In [1]: import numpy as np

In [2]: from numpy import linalg as LA

In [3]: np.set_printoptions(precision=1, suppress=True, linewidth=160, legacy="1.25")

In [4]: def tidy(a):
   ...:     return np.round(a, 1) + 0
   ...: 

In [5]: K = np.load("block5.npy")

In [6]: print(K)
[[-29   0  -2  -1   0]
 [  0 -32  -3  -2  -3]
 [ -3   1 -39   0   3]
 [  2  -1   1 -29   1]
 [ -3   0  -3  -1 -47]]

In [7]: proj = np.triu(np.array([[-2, -2, 0, -2, -2],
   ...:     [3, 0, 1, -3, 3],
   ...:     [2, -2, 2, -2, -2],
   ...:     [0, 3, 0, -1, 0],
   ...:     [-1, 3, -1, -1, -3]]), 1) + np.eye(5)

In [8]: M2 = proj @ K @ LA.inv(proj)

In [9]: proj @ K - K @ proj
Out[9]: 
array([[  2.,   8.,  10.,   2.,  36.],
       [-18.,   4., -19., -18., -51.],
       [  2.,  -4.,   3., -21.,   5.],
       [  0.,   4.,   1.,   3.,   9.],
       [  0.,  -6.,   0., -12., -12.]])

In [10]: M2
Out[10]: 
array([[ -27.,   12.,   -4.,   37.,    0.],
       [ -18.,  -64.,   10., -126.,   32.],
       [  -1.,    1.,  -36.,  -11.,   18.],
       [   2.,    3.,   -2.,  -20.,   -8.],
       [  -3.,   -6.,    3.,  -19.,  -29.]])

In [11]: r0, g = K[2], K[3]

In [12]: r0 @ r0
Out[12]: 1540

In [13]: pr = (r0 @ g) / (r0 @ r0) * r0

In [14]: tidy(pr)
Out[14]: array([ 0.1,  0. ,  1.1,  0. , -0.1])

In [15]: np.outer(r0, g)
Out[15]: 
array([[  -6,    3,   -3,   87,   -3],
       [   2,   -1,    1,  -29,    1],
       [ -78,   39,  -39, 1131,  -39],
       [   0,    0,    0,    0,    0],
       [   6,   -3,    3,  -87,    3]])

In [16]: tidy(g - pr)
Out[16]: array([  1.9,  -1. ,  -0.1, -29. ,   1.1])

In [17]: tidy((g - pr) @ r0)
Out[17]: 0.0

In [18]: K.mean(axis=0)
Out[18]: array([-6.6, -6.4, -9.2, -6.6, -9.2])

In [19]: K - K[0]
Out[19]: 
array([[  0,   0,   0,   0,   0],
       [ 29, -32,  -1,  -1,  -3],
       [ 26,   1, -37,   1,   3],
       [ 31,  -1,   3, -28,   1],
       [ 26,   0,  -1,   0, -47]])

In [20]: np.diff(K, axis=0)
Out[20]: 
array([[ 29, -32,  -1,  -1,  -3],
       [ -3,  33, -36,   2,   6],
       [  5,  -2,  40, -29,  -2],
       [ -5,   1,  -4,  28, -48]])

In [21]: rng = np.random.default_rng(154)

In [22]: lab = rng.permutation(5)

In [23]: lab
Out[23]: array([1, 2, 4, 0, 3])

In [24]: M2 = K[lab][:, lab]

In [25]: np.trace(M2)
Out[25]: -176

In [26]: print(np.diag(M2))
[-32 -39 -47 -29 -29]

In [27]: M2
Out[27]: 
array([[-32,  -3,  -3,   0,  -2],
       [  1, -39,   3,  -3,   0],
       [  0,  -3, -47,  -3,  -1],
       [  0,  -2,   0, -29,  -1],
       [ -1,   1,   1,   2, -29]])

In [28]: M = np.array([[-0.4, 1.4, -2.4, 3.0, 3.1],
    ...:     [1.4, 0.8, 0.0, 2.0, -1.6],
    ...:     [-2.4, 0.0, 1.1, -0.2, 0.7],
    ...:     [3.0, 2.0, -0.2, -5.4, -2.1],
    ...:     [3.1, -1.6, 0.7, -2.1, 2.9]])

In [29]: tidy(LA.det(M[::-1]))
Out[29]: 456.3

In [30]: np.kron(np.eye(2, dtype=int), M)
Out[30]: 
array([[-0.4,  1.4, -2.4,  3. ,  3.1, -0. ,  0. , -0. ,  0. ,  0. ],
       [ 1.4,  0.8,  0. ,  2. , -1.6,  0. ,  0. ,  0. ,  0. , -0. ],
       [-2.4,  0. ,  1.1, -0.2,  0.7, -0. ,  0. ,  0. , -0. ,  0. ],
       [ 3. ,  2. , -0.2, -5.4, -2.1,  0. ,  0. , -0. , -0. , -0. ],
       [ 3.1, -1.6,  0.7, -2.1,  2.9,  0. , -0. ,  0. , -0. ,  0. ],
       [-0. ,  0. , -0. ,  0. ,  0. , -0.4,  1.4, -2.4,  3. ,  3.1],
       [ 0. ,  0. ,  0. ,  0. , -0. ,  1.4,  0.8,  0. ,  2. , -1.6],
       [-0. ,  0. ,  0. , -0. ,  0. , -2.4,  0. ,  1.1, -0.2,  0.7],
       [ 0. ,  0. , -0. , -0. , -0. ,  3. ,  2. , -0.2, -5.4, -2.1],
       [ 0. , -0. ,  0. , -0. ,  0. ,  3.1, -1.6,  0.7, -2.1,  2.9]])

In [31]: tidy(LA.det(M.T))
Out[31]: 456.3
